$ python -q
>>> import numpy as np
>>> np.set_printoptions(suppress=True, linewidth=100)
>>> E = np.array([[5, 0, 0, 0, 0],
...     [0, 4, 0, 0, 0],
...     [0, 0, 4, 0, 0],
...     [0, 0, 0, 3, 0],
...     [0, 0, 0, 0, 2]])
>>> x0 = np.ones(5)
>>> for _ in range(4):
...     x0 = E @ x0
...     x0 /= np.linalg.norm(x0)
...     print(round(x0 @ E @ x0, 1))
... 
4.1
4.4
4.6
4.7
>>> print(x0.round(1) + 0)
[0.9 0.4 0.4 0.1 0. ]
>>> ang = np.radians(90)
>>> Rm = np.eye(5)
>>> Rm[2, 2] = Rm[4, 4] = np.cos(ang)
>>> Rm[2, 4], Rm[4, 2] = -np.sin(ang), np.sin(ang)
>>> print(Rm.round(1) + 0)
[[ 1.  0.  0.  0.  0.]
 [ 0.  1.  0.  0.  0.]
 [ 0.  0.  0.  0. -1.]
 [ 0.  0.  0.  1.  0.]
 [ 0.  0.  1.  0.  0.]]
>>> B = E @ Rm.T
>>> print(B.round(1) + 0)
[[ 5.  0.  0.  0.  0.]
 [ 0.  4.  0.  0.  0.]
 [ 0.  0.  0.  0.  4.]
 [ 0.  0.  0.  3.  0.]
 [ 0.  0. -2.  0.  0.]]
>>> print(np.round(np.linalg.det(Rm), 1), np.trace(Rm))
1.0 3.0
>>> print(np.allclose(np.linalg.norm(E, axis=1), np.linalg.norm(B, axis=1)))
True
>>> print(np.round(np.linalg.svd(E, compute_uv=False), 1), np.round(np.linalg.svd(B, compute_uv=False), 1))
[5. 4. 4. 3. 2.] [5. 4. 4. 3. 2.]
>>> x0 = np.array([1, 2, -3, 3, 2])
>>> target = E @ x0
>>> print(target)
[  5   8 -12   9   4]
>>> print(np.round(np.linalg.solve(E, target + E[:, 0]), 1))
[ 2.  2. -3.  3.  2.]
>>> B = E ** -1
Traceback (most recent call last):
  File "<python-input-20>", line 1, in <module>
    B = E ** -1
        ~~^^~~~
ValueError: Integers to negative integer powers are not allowed.
>>> B = np.linalg.inv(E)
>>> print(np.allclose(B, E.T))
False
>>> print(B.round(1))
[[0.2 0.  0.  0.  0. ]
 [0.  0.2 0.  0.  0. ]
 [0.  0.  0.2 0.  0. ]
 [0.  0.  0.  0.3 0. ]
 [0.  0.  0.  0.  0.5]]
>>> print(round(float(np.linalg.cond(E)), 1))
2.5
>>> print((np.abs(B) > 1e-9).astype(int))
[[1 0 0 0 0]
 [0 1 0 0 0]
 [0 0 1 0 0]
 [0 0 0 1 0]
 [0 0 0 0 1]]
>>> print(np.round(np.linalg.det(E) * B, 1))
[[ 96.   0.   0.   0.   0.]
 [  0. 120.   0.   0.   0.]
 [  0.   0. 120.   0.   0.]
 [  0.   0.   0. 160.   0.]
 [  0.   0.   0.   0. 240.]]
>>> print(round(np.linalg.det(E) * np.linalg.det(B), 1))
1.0
>>> M = np.load("mat.npy")
>>> print(M)
[[ 9.  5.  0.  0.  0.  0.  0.  0.  0.  0.]
 [ 5.  0.  5.  0.  0.  0.  0.  0.  0.  0.]
 [ 0.  5. -3.  5.  0.  0.  0.  0.  0.  0.]
 [ 0.  0.  5. -3.  5.  0.  0.  0.  0.  0.]
 [ 0.  0.  0.  5.  1.  5.  0.  0.  0.  0.]
 [ 0.  0.  0.  0.  5.  8.  5.  0.  0.  0.]
 [ 0.  0.  0.  0.  0.  5.  2.  5.  0.  0.]
 [ 0.  0.  0.  0.  0.  0.  5.  9.  5.  0.]
 [ 0.  0.  0.  0.  0.  0.  0.  5.  8.  5.]
 [ 0.  0.  0.  0.  0.  0.  0.  0.  5. -8.]]
>>> ang = np.radians(60)
>>> Rm = np.eye(10)
>>> Rm[0, 0] = Rm[1, 1] = np.cos(ang)
>>> Rm[0, 1], Rm[1, 0] = -np.sin(ang), np.sin(ang)
>>> print(Rm.round(1))
[[ 0.5 -0.9  0.   0.   0.   0.   0.   0.   0.   0. ]
 [ 0.9  0.5  0.   0.   0.   0.   0.   0.   0.   0. ]
 [ 0.   0.   1.   0.   0.   0.   0.   0.   0.   0. ]
 [ 0.   0.   0.   1.   0.   0.   0.   0.   0.   0. ]
 [ 0.   0.   0.   0.   1.   0.   0.   0.   0.   0. ]
 [ 0.   0.   0.   0.   0.   1.   0.   0.   0.   0. ]
 [ 0.   0.   0.   0.   0.   0.   1.   0.   0.   0. ]
 [ 0.   0.   0.   0.   0.   0.   0.   1.   0.   0. ]
 [ 0.   0.   0.   0.   0.   0.   0.   0.   1.   0. ]
 [ 0.   0.   0.   0.   0.   0.   0.   0.   0.   1. ]]
>>> B = M @ Rm.T
>>> print(np.round(np.linalg.det(Rm), 1), np.trace(Rm))
1.0 9.0
>>> print(B.round(1))
[[ 0.2 10.3  0.   0.   0.   0.   0.   0.   0.   0. ]
 [ 2.5  4.3  5.   0.   0.   0.   0.   0.   0.   0. ]
 [-4.3  2.5 -3.   5.   0.   0.   0.   0.   0.   0. ]
 [ 0.   0.   5.  -3.   5.   0.   0.   0.   0.   0. ]
 [ 0.   0.   0.   5.   1.   5.   0.   0.   0.   0. ]
 [ 0.   0.   0.   0.   5.   8.   5.   0.   0.   0. ]
 [ 0.   0.   0.   0.   0.   5.   2.   5.   0.   0. ]
 [ 0.   0.   0.   0.   0.   0.   5.   9.   5.   0. ]
 [ 0.   0.   0.   0.   0.   0.   0.   5.   8.   5. ]
 [ 0.   0.   0.   0.   0.   0.   0.   0.   5.  -8. ]]
>>> print(np.allclose(M @ M.T, B @ B.T))
True
>>> print(np.round(np.linalg.svd(M, compute_uv=False), 1), np.round(np.linalg.svd(B, compute_uv=False), 1))
[15.6 12.3 11.6 10.6  9.6  6.3  5.3  4.5  2.7  0.9] [15.6 12.3 11.6 10.6  9.6  6.3  5.3  4.5  2.7  0.9]
>>> arr = np.load("dump.npy")
>>> print(arr)
[[ 2  0  1  1  2  0  2  0  1  2]
 [ 2  0  0  1  0  1  0  2  0  0]
 [ 1  2  0  1  2  0  2  0  1  2]
 [ 1  2  1  2  1  2  0  0  0  0]
 [ 0  0  1  0  0  0  0  1  0  2]
 [ 0  2  2  2  2  1  1  2  1  2]
 [ 2  2  2  1  0  2  1  1  1  2]
 [ 2  0  0  0  1  1  0  1  1  0]
 [12  0  1  6  2  5  2 10  1  2]]
>>> r = np.linalg.matrix_rank(arr)
>>> print(r)
8
>>> null = np.linalg.svd(arr)[2][r:].T
>>> print([int(np.linalg.matrix_rank(np.delete(arr, i, axis=0))) for i in range(9)])
[8, 8, 7, 7, 7, 7, 7, 7, 8]
>>> print([int(np.linalg.matrix_rank(arr[:i])) for i in range(1, len(arr) + 1)])
[1, 2, 3, 4, 5, 6, 7, 8, 8]
>>> print(np.round(null @ null.T, 1) + 0)
[[ 0.1  0.1  0.1  0.   0.  -0.2 -0.1  0.   0.  -0.1]
 [ 0.1  0.1  0.2 -0.1  0.  -0.2 -0.1  0.  -0.1 -0.1]
 [ 0.1  0.2  0.2 -0.1  0.1 -0.2  0.   0.  -0.1 -0.1]
 [ 0.  -0.1 -0.1  0.3 -0.1  0.  -0.2 -0.1  0.3  0.1]
 [ 0.   0.   0.1 -0.1  0.1  0.   0.1  0.  -0.2 -0.1]
 [-0.2 -0.2 -0.2  0.   0.   0.5  0.3  0.  -0.1  0.1]
 [-0.1 -0.1  0.  -0.2  0.1  0.3  0.2  0.1 -0.2  0. ]
 [ 0.   0.   0.  -0.1  0.   0.   0.1  0.  -0.1  0. ]
 [ 0.  -0.1 -0.1  0.3 -0.2 -0.1 -0.2 -0.1  0.4  0.1]
 [-0.1 -0.1 -0.1  0.1 -0.1  0.1  0.   0.   0.1  0.1]]
>>> print(np.unique(arr.round(6), axis=0).shape)
(9, 10)
>>> try:
...     np.linalg.inv(arr)
... except np.linalg.LinAlgError as e:
...     print(repr(e))
... 
LinAlgError('Last 2 dimensions of the array must be square')
>>> Uu, sigma, VT = np.linalg.svd(arr)
>>> print(np.argmax(sigma[:-1] / (sigma[1:] + 1e-6)) + 1)
8
>>> B = Uu[:, :8] @ np.diag(sigma[:8]) @ VT[:8]
>>> print(round(np.linalg.norm(arr - B, 2), 1), round(sigma[8], 1))
0.0 0.0
>>> print(np.round(np.linalg.norm(arr - B) / np.linalg.norm(arr), 1))
0.0
>>> print(B.round(1) + 0)
[[ 2.  0.  1.  1.  2.  0.  2.  0.  1.  2.]
 [ 2.  0.  0.  1.  0.  1.  0.  2.  0.  0.]
 [ 1.  2.  0.  1.  2.  0.  2.  0.  1.  2.]
 [ 1.  2.  1.  2.  1.  2.  0.  0.  0.  0.]
 [ 0.  0.  1.  0.  0.  0.  0.  1.  0.  2.]
 [ 0.  2.  2.  2.  2.  1.  1.  2.  1.  2.]
 [ 2.  2.  2.  1.  0.  2.  1.  1.  1.  2.]
 [ 2.  0.  0.  0.  1.  1.  0.  1.  1.  0.]
 [12.  0.  1.  6.  2.  5.  2. 10.  1.  2.]]
>>> print(round(np.abs(arr - B).max(), 1))
0.0
>>> print(np.linalg.matrix_rank(B))
8
>>> print(np.linalg.matrix_rank(arr, rtol=0.05))
7
